>>> import numpy as np
>>> np.set_printoptions(precision=2, suppress=True, linewidth=160)
>>> X = np.load("test18.npy")
>>> print(X)
[[-2.   0.7 -1. ]
 [18.  -1.  -3. ]
 [ 0.5 -0.5  0.6]
 [-0.5 -1.1  0.1]
 [ 0.5  0.5 -1.2]
 [-1.3  0.5  1.5]
 [ 1.   0.3 -0.7]
 [ 0.9  0.8 -0.6]
 [ 0.3 -2.1 -0.6]
 [-2.1  0.9 -0.9]
 [ 0.1  2.  -0.7]
 [ 0.1  0.1 -2.8]
 [-0.7  0.   1.3]]
>>> cen = X - X.mean(axis=0)
>>> left, sv, VT = np.linalg.svd(cen, full_matrices=False)
>>> print(np.abs(VT[0]).argmax())
0
>>> print(np.searchsorted(np.cumsum(sv ** 2) / (sv ** 2).sum(), 0.9) + 1)
1
>>> print(sv ** 2 / (sv ** 2).sum())
[0.93 0.04 0.03]
>>> print(round((sv ** 2).sum() ** 2 / (sv ** 4).sum(), 2))
1.16
>>> print(np.round(cen.mean(axis=0), 2) + 0)
[0. 0. 0.]
>>> print(sv)
[18.13  3.98  3.2 ]
>>> print(VT[0] * np.sign(VT[0, np.abs(VT[0]).argmax()]))
[ 0.99 -0.07 -0.15]
>>> t3 = np.stack([X, 2 * X, X[::-1]])
>>> print(np.linalg.norm(t3, axis=(1, 2)))
[19.41 38.82 19.41]
>>> data = np.load("block18.npy")
>>> print(data)
[[ 1.01  1.98 -1.96]
 [ 1.02  2.04 -1.98]
 [ 1.    2.   -1.97]
 [ 1.02  2.03 -2.03]
 [ 0.97  1.99 -2.01]
 [ 1.03  2.01 -1.98]
 [ 0.98  1.97 -2.  ]
 [ 0.98  1.99 -1.99]
 [ 0.99  1.98 -2.  ]
 [ 1.04  2.   -2.  ]
 [ 3.01  0.99  2.  ]
 [ 3.03  1.    2.03]
 [ 3.01  1.01  2.05]
 [ 3.02  0.97  1.99]
 [ 3.04  1.    2.01]
 [ 3.01  1.02  2.02]
 [ 2.97  1.02  1.98]
 [ 3.03  0.96  2.01]
 [ 3.    1.    2.03]
 [ 3.02  0.99  2.01]]
>>> left, sv, VT = np.linalg.svd(data)
>>> print(sv)
[11.97  9.37  0.08]
>>> A2 = left[:, :2] @ np.diag(sv[:2]) @ VT[:2]
>>> print(np.linalg.matrix_rank(data, rtol=0.05))
2
>>> print(A2)
[[ 1.01  1.98 -1.96]
 [ 1.03  2.02 -1.99]
 [ 1.01  1.99 -1.98]
 [ 1.02  2.03 -2.03]
 [ 0.97  1.99 -2.01]
 [ 1.03  2.01 -1.98]
 [ 0.97  1.98 -1.99]
 [ 0.98  1.98 -1.99]
 [ 0.98  1.99 -2.  ]
 [ 1.03  2.02 -1.99]
 [ 3.01  1.    2.  ]
 [ 3.03  1.    2.03]
 [ 3.03  0.99  2.04]
 [ 3.    0.99  2.  ]
 [ 3.03  1.01  2.02]
 [ 3.02  1.    2.01]
 [ 2.98  1.    1.97]
 [ 3.01  0.99  2.03]
 [ 3.01  0.99  2.02]
 [ 3.02  1.    2.01]]
>>> print(np.round(np.linalg.norm(data - A2) / np.linalg.norm(data), 2))
0.01
>>> print(np.linalg.matrix_rank(A2))
2
>>> print(round(np.abs(data - A2).max(), 2))
0.03
>>> W2 = A2[[14, 6]].astype(float)
>>> for _ in range(6):
...     lab = np.linalg.norm(A2[:, None] - W2, axis=-1).argmin(axis=1)
...     W2 = np.array([A2[lab == j].mean(axis=0) for j in range(2)])
... 
>>> print(lab)
[1 1 1 1 1 1 1 1 1 1 0 0 0 0 0 0 0 0 0 0]
>>> print(np.abs(W2[1] - W2[0]).argmax())
2
>>> print(np.bincount(lab))
[10 10]
>>> print(W2[1] - W2[0])
[-2.01  1.   -4.  ]
>>> x0 = np.array([-2, 0, 3])
>>> y = data @ x0
>>> coef, lr = np.zeros(3), 1 / np.linalg.norm(data, 2) ** 2
>>> for i in range(50):
...     coef -= lr * data.T @ (data @ coef - y)
...     if i % 10 == 0: print(i, round(np.linalg.norm(data @ coef - y), 2))
... 
0 9.6
10 0.2
20 0.2
30 0.2
40 0.2
>>> print(round(np.linalg.cond(data), 2))
147.52
>>> M = np.loadtxt("a.csv", delimiter=",")
>>> print(M)
[[-2. -2. -2.]
 [-2. -4. -4.]
 [-2. -4. -6.]]
>>> t3 = np.stack([M, 5 * M, M[::-1]])
>>> print((t3 @ M.T).shape)
(3, 3, 3)
>>> print(np.linalg.matrix_rank(t3.reshape(3, -1)))
2
>>> print(np.linalg.matrix_rank(t3))
[3 3 3]
>>> print(np.einsum("bij,cij->bc", t3, t3))
[[ 104.  520.   84.]
 [ 520. 2600.  420.]
 [  84.  420.  104.]]
>>> print(t3.sum(axis=0))
[[-14. -16. -18.]
 [-14. -28. -28.]
 [-14. -26. -38.]]
>>> rng = np.random.default_rng(47336)
>>> lab = rng.permutation(3)
>>> print(lab)
[1 0 2]
>>> A2 = M[lab][:, lab]
>>> print(np.sort(np.abs(np.linalg.eigvals(A2))))
[ 0.62  1.29 10.1 ]
>>> print(np.diag(A2))
[-4. -2. -6.]
>>> print(np.allclose(A2, M))
False
>>> m1 = np.load("mat.npy")
>>> print(m1)
[[-2.09 -1.79  2.81]
 [-0.45 -4.04  2.72]
 [-3.99 -3.84 -2.02]
 [-1.25 -2.3  -0.25]
 [-2.54 -1.53 -3.05]
 [ 4.24 -2.05  5.1 ]
 [-4.79  0.01 -4.53]
 [ 1.43  6.37 -2.5 ]
 [-0.66  4.28 -2.33]
 [ 1.07 -3.93 -2.05]
 [-5.83  4.23  1.37]
 [-0.66 -3.44  2.76]
 [-0.56 -0.01 -1.59]
 [-1.55 -1.09 -1.05]
 [-1.63  0.69  0.  ]
 [ 2.07  1.92 -2.46]
 [ 3.5   6.39  2.52]
 [ 1.36 -0.64  0.32]
 [ 4.19  2.8  -0.28]
 [ 0.96 -1.64 -3.74]]
>>> Q, vecs = np.linalg.qr(m1[:, :2])[0], np.linalg.qr(m1[:, 2:])[0]
>>> sv = np.linalg.svd(Q.T @ vecs, compute_uv=False)
>>> print(np.degrees(np.arccos(sv.clip(0, 1))))
[70.63]
